In [1]: import numpy as np

In [2]: np.set_printoptions(precision=3, suppress=True, linewidth=120, legacy="1.25")

In [3]: F = np.loadtxt("a.csv", delimiter=",")

In [4]: F
Out[4]: 
array([[0.3  , 0.2  , 0.1  , 0.2  , 0.   , 0.1  , 0.1  , 0.   ],
       [0.056, 0.222, 0.167, 0.167, 0.111, 0.111, 0.167, 0.   ],
       [0.   , 0.214, 0.286, 0.214, 0.214, 0.071, 0.   , 0.   ],
       [0.   , 0.167, 0.167, 0.333, 0.25 , 0.   , 0.083, 0.   ],
       [0.   , 0.091, 0.182, 0.182, 0.273, 0.   , 0.273, 0.   ],
       [0.125, 0.   , 0.25 , 0.25 , 0.   , 0.125, 0.125, 0.125],
       [0.083, 0.083, 0.   , 0.25 , 0.167, 0.25 , 0.083, 0.083],
       [0.2  , 0.133, 0.067, 0.067, 0.2  , 0.2  , 0.067, 0.067]])

In [5]: # a transition matrix

In [6]: A2 = np.linalg.inv(F)

In [7]: np.round(np.linalg.det(F) * np.linalg.det(A2), 3)
Out[7]: 1.0

In [8]: np.round(np.linalg.det(F) * A2, 3) + 0
Out[8]: 
array([[0., 0., 0., 0., 0., 0., 0., 0.],
       [0., 0., 0., 0., 0., 0., 0., 0.],
       [0., 0., 0., 0., 0., 0., 0., 0.],
       [0., 0., 0., 0., 0., 0., 0., 0.],
       [0., 0., 0., 0., 0., 0., 0., 0.],
       [0., 0., 0., 0., 0., 0., 0., 0.],
       [0., 0., 0., 0., 0., 0., 0., 0.],
       [0., 0., 0., 0., 0., 0., 0., 0.]])

In [9]: (np.abs(A2) > 1e-9).astype(int)
Out[9]: 
array([[1, 1, 1, 1, 1, 1, 1, 1],
       [1, 1, 1, 1, 1, 1, 1, 1],
       [1, 1, 1, 1, 1, 1, 1, 1],
       [1, 1, 1, 1, 1, 1, 1, 1],
       [1, 1, 1, 1, 1, 1, 1, 1],
       [1, 1, 1, 1, 1, 1, 1, 1],
       [1, 1, 1, 1, 1, 1, 1, 1],
       [1, 1, 1, 1, 1, 1, 1, 1]])

In [10]: round(float(np.linalg.slogdet(F)[0]), 3)
Out[10]: -1.0

In [11]: np.allclose(A2, F.T)
Out[11]: False

In [12]: np.round(F @ A2, 3) + 0
Out[12]: 
array([[1., 0., 0., 0., 0., 0., 0., 0.],
       [0., 1., 0., 0., 0., 0., 0., 0.],
       [0., 0., 1., 0., 0., 0., 0., 0.],
       [0., 0., 0., 1., 0., 0., 0., 0.],
       [0., 0., 0., 0., 1., 0., 0., 0.],
       [0., 0., 0., 0., 0., 1., 0., 0.],
       [0., 0., 0., 0., 0., 0., 1., 0.],
       [0., 0., 0., 0., 0., 0., 0., 1.]])

In [13]: X = np.load("case17.npy")

In [14]: X
Out[14]: 
array([[ 1, -1,  0, -2],
       [-1,  1,  0,  2],
       [ 0,  0,  0,  0],
       [-2,  2,  0,  4]])

In [15]: round(float(np.trace(np.linalg.pinv(X) @ X)), 3)
Out[15]: 1.0

In [16]: np.allclose(X[:-1].T @ np.linalg.lstsq(X[:-1].T, X[-1])[0], X[-1])
Out[16]: True

In [17]: X @ np.linalg.pinv(X) @ X
Out[17]: 
array([[ 1., -1.,  0., -2.],
       [-1.,  1.,  0.,  2.],
       [ 0.,  0.,  0.,  0.],
       [-2.,  2.,  0.,  4.]])

In [18]: np.linalg.lstsq(X[:-1].T, X[-1])[2]
Out[18]: 1

In [19]: vals, V = np.linalg.eigh(X)

In [20]: np.round(V.T @ V, 3) + 0
Out[20]: 
array([[1., 0., 0., 0.],
       [0., 1., 0., 0.],
       [0., 0., 1., 0.],
       [0., 0., 0., 1.]])

In [21]: np.abs(V[:, -1]).round(6).argmax()
Out[21]: 3

In [22]: np.round(V.T @ X @ V, 3) + 0
Out[22]: 
array([[0., 0., 0., 0.],
       [0., 0., 0., 0.],
       [0., 0., 0., 0.],
       [0., 0., 0., 6.]])

In [23]: (vals > 1e-8).sum(), (vals < -1e-8).sum()
Out[23]: (1, 0)

In [24]: r = np.linalg.matrix_rank(X)

In [25]: r
Out[25]: 1

In [26]: null = np.linalg.svd(X)[2][r:].T

In [27]: null @ null.T
Out[27]: 
array([[ 0.833,  0.167,  0.   ,  0.333],
       [ 0.167,  0.833,  0.   , -0.333],
       [ 0.   ,  0.   ,  1.   ,  0.   ],
       [ 0.333, -0.333,  0.   ,  0.333]])

In [28]: left, sigma, Vh = np.linalg.svd(X)

In [29]: np.argmax(sigma[:-1] / (sigma[1:] + 1e-6)) + 1
Out[29]: 1

In [30]: A2 = left[:, :1] @ np.diag(sigma[:1]) @ Vh[:1]

In [31]: round(float(np.linalg.norm(X - A2) / np.linalg.norm(X)), 3)
Out[31]: 0.0

In [32]: np.linalg.matrix_rank(X, rtol=0.05)
Out[32]: 1

In [33]: np.linalg.matrix_rank(A2)
Out[33]: 1

In [34]: np.round(np.abs(X - A2).max(), 3)
Out[34]: 0.0

In [35]: proj = np.triu(np.array([[1, -3, -2, 1], [-3, 1, -3, 1], [-3, -3, 3, 3], [-2, 2, 0, -2]]), 1) + np.eye(4)

In [36]: A2 = proj @ X @ np.linalg.inv(proj)

In [37]: np.round(np.poly(A2), 3) + 0
Out[37]: array([ 1., -6.,  0.,  0.,  0.])

In [38]: proj @ X - X @ proj
Out[38]: 
array([[ 1.,  2., -1., -2.],
       [-2., -1.,  1.,  4.],
       [-6.,  6.,  0., 12.],
       [ 0., -6.,  2.,  0.]])

In [39]: np.linalg.matrix_rank(A2)
Out[39]: 1

In [40]: np.round(np.linalg.det(A2), 3)
Out[40]: 0.0

In [41]: mat = np.array([[-1, 0, 1, 2, 3],
    ...:     [4, 5, 6, 7, 8],
    ...:     [9, 10, 11, 12, 13],
    ...:     [14, 15, 16, 17, 18],
    ...:     [19, 20, 21, 22, 23],
    ...:     [24, 25, 26, 27, 28],
    ...:     [29, 30, 31, 32, 33]])

In [42]: mat
Out[42]: 
array([[-1,  0,  1,  2,  3],
       [ 4,  5,  6,  7,  8],
       [ 9, 10, 11, 12, 13],
       [14, 15, 16, 17, 18],
       [19, 20, 21, 22, 23],
       [24, 25, 26, 27, 28],
       [29, 30, 31, 32, 33]])

In [43]: W = np.array([[0, 0, 2], [0, 1, 2], [-2, 2, 0], [1, 2, 1], [-1, 2, -1]])

In [44]: c = np.array([-3, 1, 0])

In [45]: act = np.maximum(mat @ W + c, 0)

In [46]: act
Out[46]: 
array([[  0,  13,   0],
       [  0,  48,  17],
       [  0,  83,  37],
       [  0, 118,  57],
       [  0, 153,  77],
       [  0, 188,  97],
       [  0, 223, 117]])

In [47]: (act > 0).astype(int)
Out[47]: 
array([[0, 1, 0],
       [0, 1, 1],
       [0, 1, 1],
       [0, 1, 1],
       [0, 1, 1],
       [0, 1, 1],
       [0, 1, 1]])

In [48]: cent = np.array([[3, 3, 4], [1, 8, 9], [3, 3, 6]])

In [49]: act @ cent
Out[49]: 
array([[  13,  104,  117],
       [  99,  435,  534],
       [ 194,  775,  969],
       [ 289, 1115, 1404],
       [ 384, 1455, 1839],
       [ 479, 1795, 2274],
       [ 574, 2135, 2709]])

In [50]: W @ cent
Out[50]: 
array([[ 6,  6, 12],
       [ 7, 14, 21],
       [-4, 10, 10],
       [ 8, 22, 28],
       [-4, 10,  8]])

In [51]: (act @ cent).round(6).argmax(axis=1)
Out[51]: array([2, 2, 2, 2, 2, 2, 2])

In [52]: rng = np.random.default_rng(576574)

In [53]: lab = rng.integers(0, 2, 5)

In [54]: arr = np.array([[0, 1, -1, 1, 1],
    ...:     [-2, 2, -2, 0, 0],
    ...:     [2, 0, 1, -2, 1],
    ...:     [-1, 1, 1, -1, 1],
    ...:     [-1, 2, -2, -2, 1]]) * (lab[:, None] == lab)

In [55]: arr
Out[55]: 
array([[ 0,  0,  0,  1,  0],
       [ 0,  2, -2,  0,  0],
       [ 0,  0,  1,  0,  1],
       [-1,  0,  0, -1,  0],
       [ 0,  2, -2,  0,  1]])

In [56]: # splits into 2 blocks

In [57]: Q, V = np.linalg.qr(arr[:, :1])[0], np.linalg.qr(arr[:, 1:])[0]

In [58]: sigma = np.linalg.svd(Q.T @ V, compute_uv=False)

In [59]: (sigma > 0.9).sum()
Out[59]: 0

In [60]: A = np.load("layer6.npy")

In [61]: A
Out[61]: 
array([[ 9.035, -0.041,  6.014, -3.137, -3.18 , -2.854,  2.871,  5.931, -2.917,  0.038,  0.181],
       [-3.149,  0.068, -1.988,  1.209,  0.886,  1.1  , -1.1  , -2.033,  1.041,  0.033, -0.129],
       [ 5.992,  0.131,  4.014, -2.15 , -1.994, -1.918,  1.999,  3.935, -2.034, -0.205, -0.187]])

In [62]: A2 = np.array([[2, -2],
    ...:     [2, 0],
    ...:     [0, -1],
    ...:     [-1, 1],
    ...:     [2, -1],
    ...:     [2, -1],
    ...:     [2, -2],
    ...:     [-2, 1],
    ...:     [-1, 1],
    ...:     [-1, 2],
    ...:     [-2, 2]])

In [63]: np.einsum("ij,ij->i", A, A)
Out[63]: array([197.862,  23.774,  88.005])

In [64]: np.einsum("ij->j", A)
Out[64]: array([11.878,  0.158,  8.04 , -4.078, -4.288, -3.672,  3.77 ,  7.833, -3.91 , -0.134, -0.135])

In [65]: A2.T @ A.T
Out[65]: 
array([[  5.454,  -2.349,   5.313],
       [-23.477,   8.525, -17.117]])

In [66]: np.linalg.matrix_rank(np.vstack([A, A2.T]))
Out[66]: 5

In [67]: A @ A2
Out[67]: 
array([[  5.454, -23.477],
       [ -2.349,   8.525],
       [  5.313, -17.117]])

In [68]: W = np.array([[1, 0, -3, 0], [1, 0, 1, 3], [-1, 3, -1, -2], [-2, -2, -2, 3]])

In [69]: c = np.array([3, 3, 2, 1])

In [70]: act = np.maximum(X @ W + c, 0)

In [71]: (act > 0).astype(int)
Out[71]: 
array([[1, 1, 1, 0],
       [0, 0, 1, 1],
       [1, 1, 1, 1],
       [0, 0, 1, 1]])

In [72]: act
Out[72]: 
array([[ 7,  7,  2,  0],
       [ 0,  0,  2, 10],
       [ 3,  3,  2,  1],
       [ 0,  0,  2, 19]])

In [73]: cent = np.array([[3, 1], [5, 4], [0, 3], [1, 3]])

In [74]: (act @ cent).round(6).argmax(axis=1)
Out[74]: array([0, 1, 0, 1])

In [75]: act @ cent
Out[75]: 
array([[56, 41],
       [10, 36],
       [25, 24],
       [19, 63]])

In [76]: W @ cent
Out[76]: 
array([[  3,  -8],
       [  6,  13],
       [ 10,   2],
       [-13,  -7]])

In [77]: np.linalg.matrix_rank(A, rtol=0.1)
Out[77]: 1

In [78]: np.argsort(-np.linalg.norm(A, axis=0).round(6), kind="stable")[:3]
Out[78]: array([0, 2, 7])

In [79]: feats = np.loadtxt("mat.csv", delimiter=",")

In [80]: feats
Out[80]: 
array([[ 0.264, -0.587,  0.599,  0.03 ,  0.384,  0.28 ],
       [-0.066,  0.3  ,  0.649,  0.253, -0.058, -0.646],
       [ 0.066,  0.502,  0.437, -0.417, -0.313,  0.53 ],
       [ 0.561,  0.067, -0.06 ,  0.685, -0.401,  0.218],
       [-0.462,  0.355,  0.026,  0.51 ,  0.494,  0.394],
       [-0.627, -0.428,  0.157,  0.179, -0.588,  0.146]])

In [81]: # keeps lengths

In [82]: f = np.array([4, 4])

In [83]: np.convolve(feats[1], f)
Out[83]: array([-0.264,  0.936,  3.796,  3.607,  0.781, -2.814, -2.583])

In [84]: np.round(np.correlate(feats[1], feats[3], "full"), 3) + 0
Out[84]: array([-0.014,  0.092, -0.024,  0.004,  0.308,  0.   ,  0.417, -0.058,  0.177, -0.076, -0.362])

In [85]: np.cross(feats[1, :3], feats[3, :3])
Out[85]: array([-0.062,  0.36 , -0.173])
